>>> import numpy as np
>>> np.set_printoptions(suppress=True, linewidth=200)
>>> r0 = np.array([-2, 0, -3, -2, 0, 2, 0, -3])
>>> rng = np.random.default_rng(63673)
>>> feats = np.outer(rng.normal(size=24), r0) + 0.3 * rng.normal(size=(24, 8))
>>> print(feats.round(1) + 0)
[[ 2.1 -0.1  3.3  2.1  0.1 -2.2  0.   2.9]
 [-0.3  0.2 -1.2 -0.3 -0.2  0.4 -0.1 -0.7]
 [-0.8 -0.3 -1.3 -0.8  0.3  0.6 -0.6 -1.5]
 [-0.1  0.4  0.3 -0.4 -0.2  0.6  0.5 -0.1]
 [-0.8  0.  -0.8 -0.1  0.   0.6  0.1 -0.9]
 [-1.9  0.2 -2.7 -1.9 -0.4  1.8 -0.2 -2.5]
 [ 0.9  0.4  1.9  1.   0.1 -1.2 -0.2  1.9]
 [ 0.7 -0.3  1.7  0.9  0.1 -1.   0.2  1.4]
 [-0.6  0.1 -1.  -1.1  0.1  0.9  0.1 -1.4]
 [ 0.2  0.1  0.3 -0.2  0.1  0.  -0.2  0.5]
 [-0.4  0.2  0.3  0.  -0.3  0.2  0.   0.2]
 [ 3.6 -0.3  5.9  3.7 -0.2 -4.1 -0.2  5.7]
 [ 0.1  0.   1.2  0.6  0.1 -0.5  0.7  0.6]
 [ 0.6  0.2  1.2  0.3 -0.4 -0.4 -0.1  0.5]
 [ 0.5 -0.5  0.1  0.1  0.5 -0.1  0.1  0.1]
 [ 4.4  0.   7.5  4.5 -0.3 -4.6  0.   7.2]
 [ 2.5  0.   3.5  2.5  0.  -2.3 -0.2  4. ]
 [-1.5  0.4 -1.5 -0.4 -0.3  1.3  0.1 -1.7]
 [-0.6  0.3 -1.5 -1.1  0.3  0.5 -0.2 -2.1]
 [-0.4 -0.1  0.4  0.1 -0.4 -0.4 -0.4 -0.2]
 [ 0.5  0.2  0.3  1.   0.  -0.3 -0.1  0.7]
 [ 2.1  0.2  3.   1.5  0.1 -1.8 -0.2  3.1]
 [ 1.3 -0.1  1.9  0.6 -0.1 -1.6 -0.4  1.9]
 [-1.7  0.4 -2.7 -2.   0.2  1.3  0.  -3.3]]
>>> x0 = np.array([3, 3, 0, -1, -1, 0, 2, 2])
>>> target = feats @ x0
>>> print(target.round(1))
[ 9.5 -1.6 -7.   2.3 -3.8 -8.4  6.2  3.5 -3.1  1.6 -0.2 17.5  2.4  3.4 -0.4 23.5 12.7 -5.7 -4.7 -2.5  2.4 11.1  6.  -8.5]
>>> print(np.round(np.linalg.lstsq(feats, target)[0], 1) + 0)
[ 3.  3.  0. -1. -1.  0.  2.  2.]
>>> print(np.round(np.linalg.solve(feats.T @ feats, feats.T @ target), 1) + 0)
[ 3.  3.  0. -1. -1.  0.  2.  2.]
>>> target = target + 0.1 * rng.normal(size=24)
>>> print(target.round(1))
[ 9.4 -1.5 -7.   2.2 -3.8 -8.4  6.2  3.6 -3.1  1.5 -0.2 17.5  2.5  3.5 -0.4 23.5 12.9 -5.7 -4.6 -2.6  2.4 11.1  6.2 -8.6]
>>> c, *_ = np.linalg.lstsq(feats, target)
>>> print(np.round(feats.T @ (target - feats @ c), 1) + 0)
[0. 0. 0. 0. 0. 0. 0. 0.]
>>> print(round(float(np.linalg.norm(target - feats @ c)), 1))
0.4
>>> print([round(float(np.linalg.norm(np.linalg.solve(feats.T @ feats + lam * np.eye(8), feats.T @ target))), 2) for lam in (0, 1, 10, 100)])
[5.29, 3.4, 1.88, 1.49]
